% python3 -q
>>> import numpy as np
>>> from numpy import linalg as LA
>>> np.set_printoptions(precision=2, suppress=True, linewidth=120, sign=" ")
>>> rd = lambda a: np.round(a, 2) + 0
>>> mat = np.array([[1, 0], [1, 1]])
>>> # triangular, det is the product of the diagonal
>>> proj = np.triu(np.array([[0, 3], [3, 0]]), 1) + np.eye(2)
>>> A2 = proj @ mat @ LA.inv(proj)
>>> print(A2)
[[ 4. -9.]
 [ 1. -2.]]
>>> print(rd(np.poly(A2)))
[ 1. -2.  1.]
>>> print(LA.matrix_rank(A2))
2
>>> print(np.trace(A2), np.trace(mat))
2.0 2
>>> print(rd(LA.det(A2)))
1.0
>>> print(LA.matrix_rank(A2, rtol=0.1))
1
>>> print(round(np.log10(LA.cond(A2))))
2
>>> print(rd(LA.norm(A2, 2) / LA.norm(A2)))
1.0
>>> print([round(float(x), 2) for x in LA.svd(A2, compute_uv=False)[:3]])
[10.1, 0.1]
>>> ev, V = LA.eig(mat)
>>> print(np.prod(ev))
1.0
>>> data = np.loadtxt("block6.csv", delimiter=",")
>>> print(data)
[[-4.98  2.09  1.16  0.69  1.3  -0.42]
 [-2.5   1.63  1.21  0.05  3.24  0.88]
 [-3.71  3.26  0.5  -1.55  2.47  0.07]
 [ 5.92 -3.33 -1.03  1.01 -3.98  3.22]
 [-4.92  2.45  0.93  0.15  1.46  0.32]
 [ 5.27 -2.97  0.44  1.22 -2.28  5.11]
 [-0.35 -2.94 -5.45 -0.64 -3.4   0.76]
 [ 4.95 -4.58 -1.39  2.28 -2.39  2.59]
 [-3.85  2.1   1.57  0.64  3.42  0.34]
 [-3.57 -0.55 -0.31 -0.49  1.17  1.88]
 [ 0.19 -5.08 -7.85 -1.3  -4.23 -1.68]
 [ 0.38 -4.18 -6.58 -1.12 -4.63 -0.94]
 [ 0.24 -3.33 -6.78 -0.61 -3.84 -1.45]
 [ 0.82 -3.42 -7.82 -1.45 -3.37 -1.4 ]
 [ 5.68 -3.8  -0.02  2.38 -3.03  1.21]
 [-4.87  2.29  3.   -0.72  0.68 -1.79]
 [ 3.03 -3.25 -5.6  -0.58 -5.89  0.21]
 [-3.89  1.93  1.65 -0.49  2.49 -0.36]
 [ 6.18 -3.4   0.16 -0.37 -2.    4.31]
 [ 1.22 -3.56 -6.48 -0.57 -3.45 -1.46]
 [ 5.72 -4.14  0.12  1.26 -1.66  4.35]
 [-1.33 -2.71 -5.99 -2.07 -3.64  0.71]
 [-0.26 -2.62 -5.77 -0.83 -3.28  0.29]
 [ 0.69 -4.3  -6.38 -0.13 -4.34 -1.06]
 [-3.19  2.03  0.14 -1.13  3.46 -1.41]
 [-1.67 -2.41 -7.28 -1.05 -2.23 -0.65]
 [ 5.63 -4.14 -0.61  0.86 -3.03  4.32]
 [ 4.56 -5.37  0.46  1.86 -1.19  4.74]
 [-3.23  1.59  1.34  0.05  2.59 -1.74]]
>>> proj = data @ LA.solve(data.T @ data, data.T)
>>> print(rd(np.diag(proj)))
[ 0.27  0.15  0.2   0.17  0.24  0.22  0.12  0.23  0.19  0.27  0.27  0.15  0.11  0.18  0.25  0.49  0.24  0.08  0.33
  0.12  0.16  0.26  0.11  0.14  0.19  0.21  0.14  0.39  0.1 ]
>>> print(rd(np.trace(proj)))
6.0
>>> print(rd(proj @ data[:, 0]))
[-4.98 -2.5  -3.71  5.92 -4.92  5.27 -0.35  4.95 -3.85 -3.57  0.19  0.38  0.24  0.82  5.68 -4.87  3.03 -3.89  6.18
  1.22  5.72 -1.33 -0.26  0.69 -3.19 -1.67  5.63  4.56 -3.23]
>>> print(np.allclose(proj @ proj, proj))
True
>>> A2 = np.c_[data[:, :1] @ np.array([[-1]]), np.array([-2, 3, -1, -1, -3, 2, 1, 3, -2, -3, 0, -1, 3, -1, 3, 0, -2, 0, 0, 1, 0, -3, -3, 2, 0, 0, 0, -3, 1])]
>>> print(A2)
[[ 4.98 -2.  ]
 [ 2.5   3.  ]
 [ 3.71 -1.  ]
 [-5.92 -1.  ]
 [ 4.92 -3.  ]
 [-5.27  2.  ]
 [ 0.35  1.  ]
 [-4.95  3.  ]
 [ 3.85 -2.  ]
 [ 3.57 -3.  ]
 [-0.19  0.  ]
 [-0.38 -1.  ]
 [-0.24  3.  ]
 [-0.82 -1.  ]
 [-5.68  3.  ]
 [ 4.87  0.  ]
 [-3.03 -2.  ]
 [ 3.89  0.  ]
 [-6.18  0.  ]
 [-1.22  1.  ]
 [-5.72  0.  ]
 [ 1.33 -3.  ]
 [ 0.26 -3.  ]
 [-0.69  2.  ]
 [ 3.19  0.  ]
 [ 1.67  0.  ]
 [-5.63  0.  ]
 [-4.56 -3.  ]
 [ 3.23  1.  ]]
>>> print(rd(LA.lstsq(data, A2[:, 0])[0]))
[-1.  0.  0.  0.  0.  0.]
>>> print(rd(LA.norm(A2 - data @ LA.lstsq(data, A2)[0], axis=0)))
[ 0.    8.29]
>>> print(rd(LA.norm(LA.qr(data)[0].T @ A2, axis=0) ** 2 / ((A2 ** 2).sum(axis=0) + 1e-12)))
[ 1.    0.36]
>>> D = LA.norm(data[:, None] - data[None], axis=-1)
>>> print(LA.matrix_rank(D ** 2))
8
>>> print((D + 1e9 * np.eye(29)).round(6).argmin(axis=1))
[  4   8  17  26   0  20  22  14  17   1  11  23  19  12   7   0  23   8  20  12  26  22   6  11  28  22  20  20  17]
>>> print(D.shape)
(29, 29)
>>> x = np.array([2, 2, 1, 3, 1, 1])
>>> target = data @ x
>>> print(rd(LA.pinv(data) @ data))
[[ 1.  0.  0.  0.  0.  0.]
 [ 0.  1.  0.  0.  0.  0.]
 [ 0.  0.  1.  0.  0.  0.]
 [ 0.  0.  0.  1.  0.  0.]
 [ 0.  0.  0.  0.  1.  0.]
 [ 0.  0.  0.  0.  0.  1.]]
>>> print(rd(LA.solve(data.T @ data, data.T @ target)))
[ 2.  2.  1.  3.  1.  1.]
>>> rng = np.random.default_rng(687)
>>> target = target + 0.05 * rng.normal(size=29)
>>> print(rd(target))
[ -1.67   3.68  -2.55   6.44  -1.72  11.5  -16.51   6.31   3.79  -7.11 -27.51 -23.15 -20.18 -22.18   9.12  -5.43 -13.45
  -1.68   6.89 -17.79   9.73 -23.23 -17.06 -19.33  -3.58 -21.5    6.25   7.93  -0.94]
>>> beta, *_ = LA.lstsq(data, target)
>>> print([round(float(LA.norm(LA.solve(data.T @ data + lam * np.eye(6), data.T @ target))), 2) for lam in (0, 1, 10, 100)])
[4.5, 4.23, 3.36, 2.59]
>>> print(rd(beta))
[ 2.    2.03  1.    3.02  0.98  1.  ]
>>> gram = np.cov(data, rowvar=False)
>>> print(rd(np.polyfit(data[:, 0], data[:, 4], 1)))
[-0.48 -1.23]
>>> print(gram.shape)
(6, 6)
>>> print(rd(np.corrcoef(data.T)))
[[ 1.   -0.82 -0.15  0.53 -0.65  0.69]
 [-0.82  1.    0.61 -0.22  0.88 -0.37]
 [-0.15  0.61  1.    0.5   0.76  0.38]
 [ 0.53 -0.22  0.5   1.    0.03  0.62]
 [-0.65  0.88  0.76  0.03  1.   -0.11]
 [ 0.69 -0.37  0.38  0.62 -0.11  1.  ]]
>>> print(rd(np.corrcoef(data[:, 0], data[:, 4])[0, 1]))
-0.65
>>> print(rd(LA.eigvalsh(gram)[::-1]))
[ 31.1   16.18   1.13   0.76   0.65   0.26]
>>> print(np.median(data, axis=0))
[ 0.19 -2.97 -0.31 -0.49 -2.28  0.29]
>>> m1 = np.load("arr.npy")
>>> print(m1)
[[ 3.  0.  0.  0.]
 [ 2.  1.  0.  0.]
 [ 0.  0.  1.  1.]
 [ 0.  0.  1.  0.]]
>>> # 2 groups of indices that never mix
>>> f = np.array([1, -4, -4, -7])
>>> A2 = m1 + np.outer(f, np.eye(4)[1])
>>> print(A2)
[[ 3.  1.  0.  0.]
 [ 2. -3.  0.  0.]
 [ 0. -4.  1.  1.]
 [ 0. -7.  1.  0.]]
>>> print(LA.matrix_rank(LA.inv(A2) - LA.inv(m1), tol=1e-8))
1
>>> print(rd(LA.det(A2) / LA.det(m1)), rd(1 + LA.solve(m1, f)[1]))
-3.67 -3.67
>>> x = np.array([-3, 2, -4, 4])
>>> target = m1 @ x
>>> print(target)
[-9. -4.  0. -4.]
>>> print(rd(LA.solve(m1, m1[:, 0])))
[ 1.  0.  0.  0.]
>>> print(rd(LA.solve(m1.T, m1[3])))
[ 0.  0.  0.  1.]
>>> print(rd(LA.solve(m1, -1 * target)))
[ 3. -2.  4. -4.]
>>> f, g = m1[3], m1[1]
>>> print(f @ g)
0.0
>>> print(f @ f)
1.0
>>> p = (f @ g) / (f @ f) * f
>>> print((g - p) @ f)
0.0
>>> print(p)
[ 0.  0.  0.  0.]
>>> print(np.outer(f, g))
[[ 0.  0.  0.  0.]
 [ 0.  0.  0.  0.]
 [ 2.  1.  0.  0.]
 [ 0.  0.  0.  0.]]
>>> z = rng.permutation(4)
>>> A2 = m1[:, z] * rng.choice([-1, 1], 4)
>>> print(A2)
[[ 0. -3. -0. -0.]
 [ 0. -2. -1. -0.]
 [ 1. -0. -0. -1.]
 [ 0. -0. -0. -1.]]
>>> U, _, VT = LA.svd(m1.T @ A2)
>>> print(z)
[ 3  0  1  2]
>>> W0 = np.load("data.npy")
>>> print(W0)
[[ 2  3  2  3]
 [ 3  6  2  3]
 [ 2  2  0  6]
 [ 3  3  6  0]]
>>> # equal to its transpose
>>> ev, V = LA.eig(W0)
>>> print(rd(W0 @ V[:, 0] - ev[0] * V[:, 0]))
[ 0.  0.  0.  0.]
>>> print(rd(np.prod(ev)))
36.0
>>> A2 = W0 ** -1
Traceback (most recent call last):
  File "<python-input-84>", line 1, in <module>
    A2 = W0 ** -1
         ~~~^^~~~
ValueError: Integers to negative integer powers are not allowed.
>>> A2 = LA.inv(W0)
>>> print(rd(LA.det(W0) * A2))
[[-144.   36.   54.   36.]
 [  36.    0.  -18.  -12.]
 [  54.  -18.  -18.   -6.]
 [  36.  -12.   -6.   -8.]]
>>> print(np.allclose(A2, W0.T))
False
>>> print(rd(LA.det(W0) * LA.det(A2)))
1.0
>>> arr = np.loadtxt("out7.csv", delimiter=",")
>>> print(rd(arr))
[[-0.44  0.73  0.27  0.44]
 [-0.67 -0.04 -0.73 -0.16]
 [ 0.5   0.15 -0.59  0.61]
 [-0.33 -0.66  0.2   0.64]]
>>> # keeps lengths
>>> z = rng.permutation(4)
>>> print(z)
[ 0  3  2  1]
>>> A2 = arr[z][:, z]
>>> print(rd(np.sort(np.abs(LA.eigvals(A2)))))
[ 1.  1.  1.  1.]
>>> print(rd(np.diag(A2)))
[-0.44  0.64 -0.59 -0.04]
>>> print(rd(LA.det(A2)), rd(LA.det(arr[z])))
-1.0 1.0
>>> print(rd(np.trace(A2)))
-0.44
>>> proj = np.triu(np.array([[-2, -1, -1, 1], [-2, 2, -1, -1], [-2, 2, -2, 0], [1, 0, -1, -2]]), 1) + np.eye(4)
>>> A2 = proj @ arr @ LA.inv(proj)
>>> print(rd(proj @ arr - arr @ proj))
[[-0.17 -1.22  1.82  1.36]
 [-0.17 -0.16 -0.32 -0.62]
 [ 0.    0.5   0.65 -0.35]
 [ 0.   -0.33 -1.   -0.33]]
>>> print(LA.matrix_rank(A2))
4
>>> print(rd(arr @ arr.T))
[[ 1.  0.  0.  0.]
 [ 0.  1.  0.  0.]
 [ 0.  0.  1.  0.]
 [ 0.  0.  0.  1.]]
>>> print(rd(LA.pinv(arr)))
[[-0.44 -0.67  0.5  -0.33]
 [ 0.73 -0.04  0.15 -0.66]
 [ 0.27 -0.73 -0.59  0.2 ]
 [ 0.44 -0.16  0.61  0.64]]
>>> print(rd(arr.T @ arr))
[[ 1.  0.  0.  0.]
 [ 0.  1.  0.  0.]
 [ 0.  0.  1.  0.]
 [ 0.  0.  0.  1.]]
>>> print(rd(arr[:, 1] @ arr[:, 2]))
0.0
>>> print(rd(LA.norm(arr, 1)), rd(LA.norm(arr, np.inf)))
1.94 1.89
>>> print(rd(np.trace(arr)))
-0.44
>>> print(np.allclose(arr, arr.T))
False
>>> print(rd(LA.det(arr)))
-1.0
>>> print(rd(np.sort(np.abs(LA.eigvals(arr)))))
[ 1.  1.  1.  1.]
>>> LA.determinant(arr)
Traceback (most recent call last):
  File "<python-input-112>", line 1, in <module>
    LA.determinant(arr)
    ^^^^^^^^^^^^^^
AttributeError: module 'numpy.linalg' has no attribute 'determinant'
>>> print(rd(arr @ arr))
[[-0.3  -0.61 -0.72  0.14]
 [ 0.01 -0.49  0.25 -0.83]
 [-0.82 -0.14  0.5   0.22]
 [ 0.48 -0.61  0.4   0.49]]
>>> print(np.allclose(arr @ arr.T, arr.T @ arr))
True
>>> print(rd((arr + arr.T) / 2))
[[-0.44  0.03  0.38  0.05]
 [ 0.03 -0.04 -0.29 -0.41]
 [ 0.38 -0.29 -0.59  0.41]
 [ 0.05 -0.41  0.41  0.64]]
>>> A = np.loadtxt("x.csv", delimiter=",")
>>> print(A)
[[ 0.  0.  0.  0.]
 [ 0.  2.  0.  0.]
 [ 0.  0.  0.  0.]
 [ 0.  0.  0.  2.]]
>>> # column 2 repeats column 0
>>> f = np.array([4, 1])
>>> print(np.convolve(A[3], f))
[ 0.  0.  0.  8.  2.]
>>> print(np.correlate(A[3], A[1], "full"))
[ 0.  0.  0.  0.  0.  4.  0.]
>>> print(np.cross(A[3, :3], A[1, :3]))
[ 0.  0.  0.]
>>> E = np.load("mat.npy")
>>> print(E)
[[-7 -7 -6]
 [-1 -1  0]
 [-7 -7 -6]]
>>> f = np.array([3, 1, 5])
>>> print(np.correlate(E[1], E[2], "full"))
[  6  13  14   7   0]
>>> print(np.array([np.convolve(row, f, "same") for row in E]))
[[-28 -60 -41]
 [ -4  -6  -5]
 [-28 -60 -41]]
>>> print(np.cross(E[1, :3], E[2, :3]))
[ 6 -6  0]
>>> proj = np.triu(np.array([[2, 2, 3], [-1, 1, -5], [-1, 5, -1]]), 1) + np.eye(3)
>>> A2 = proj @ E @ LA.inv(proj)
>>> print(rd(np.poly(A2)))
[  1.  14.   6.   0.]
>>> print(A2)
[[ -30.   30.  216.]
 [  34.  -34. -242.]
 [  -7.    7.   50.]]
>>> X = np.load("test9.npy")
>>> print(X)
[[-2.  2.  0.  0.  0.  0.  0.]
 [-2.  2.  0.  0.  0.  0.  0.]
 [ 0.  0. -3.  0. -3.  8.  3.]
 [ 0.  0. -7.  4. -7. -5.  1.]
 [ 0.  0.  8. -1.  4.  9. -3.]
 [ 0.  0.  1.  9.  5. -9.  3.]
 [ 0.  0. -8. -5. -4.  6.  2.]]
>>> # rows 0 and 1 are equal
>>> U, sv, VT = LA.svd(X)
>>> print(rd(sv))
[ 19.36  17.25   6.94   4.69   4.     1.25   0.  ]
>>> A2 = U[:, :6] @ np.diag(sv[:6]) @ VT[:6]
>>> print(rd(LA.norm(X - A2, 2)), rd(sv[6]))
0.0 0.0
>>> print(LA.matrix_rank(X, rtol=0.05))
6
>>> print(rd(A2))
[[-2.  2.  0.  0.  0.  0.  0.]
 [-2.  2.  0.  0.  0.  0.  0.]
 [ 0.  0. -3.  0. -3.  8.  3.]
 [ 0.  0. -7.  4. -7. -5.  1.]
 [ 0.  0.  8. -1.  4.  9. -3.]
 [ 0.  0.  1.  9.  5. -9.  3.]
 [ 0.  0. -8. -5. -4.  6.  2.]]
>>> f = np.array([-1, -8, 7])
>>> print(np.correlate(X[0], X[6], "full"))
[ -4.  -8.  20.   2.   6. -16.   0.   0.   0.   0.   0.   0.   0.]
>>> print(np.polyval(f, X[0]))
[ 19. -13.   7.   7.   7.   7.   7.]
>>> print((X != 0).astype(int))
[[ 1  1  0  0  0  0  0]
 [ 1  1  0  0  0  0  0]
 [ 0  0  1  0  1  1  1]
 [ 0  0  1  1  1  1  1]
 [ 0  0  1  1  1  1  1]
 [ 0  0  1  1  1  1  1]
 [ 0  0  1  1  1  1  1]]
>>> print(rd(LA.det(X)))
0.0
>>> print(LA.cond(X) > 100)
True
>>> print(rd(LA.norm(X, 2) / LA.norm(X)))
0.7
>>> print(LA.lstsq(X[:-1].T, X[-1])[2])
5
>>> try:
...     LA.inv(X)
... except LA.LinAlgError as e:
...     print(e)
... 
Singular matrix
>>> print(np.abs(np.diag(LA.qr(X)[1])) > 1e-9)
[ True False  True  True  True  True  True]
>>> print(rd(np.trace(LA.pinv(X) @ X)))
6.0
>>> print(rd(X @ LA.pinv(X) @ X))
[[-2.  2.  0.  0.  0.  0.  0.]
 [-2.  2.  0.  0.  0.  0.  0.]
 [ 0.  0. -3.  0. -3.  8.  3.]
 [ 0.  0. -7.  4. -7. -5.  1.]
 [ 0.  0.  8. -1.  4.  9. -3.]
 [ 0.  0.  1.  9.  5. -9.  3.]
 [ 0.  0. -8. -5. -4.  6.  2.]]
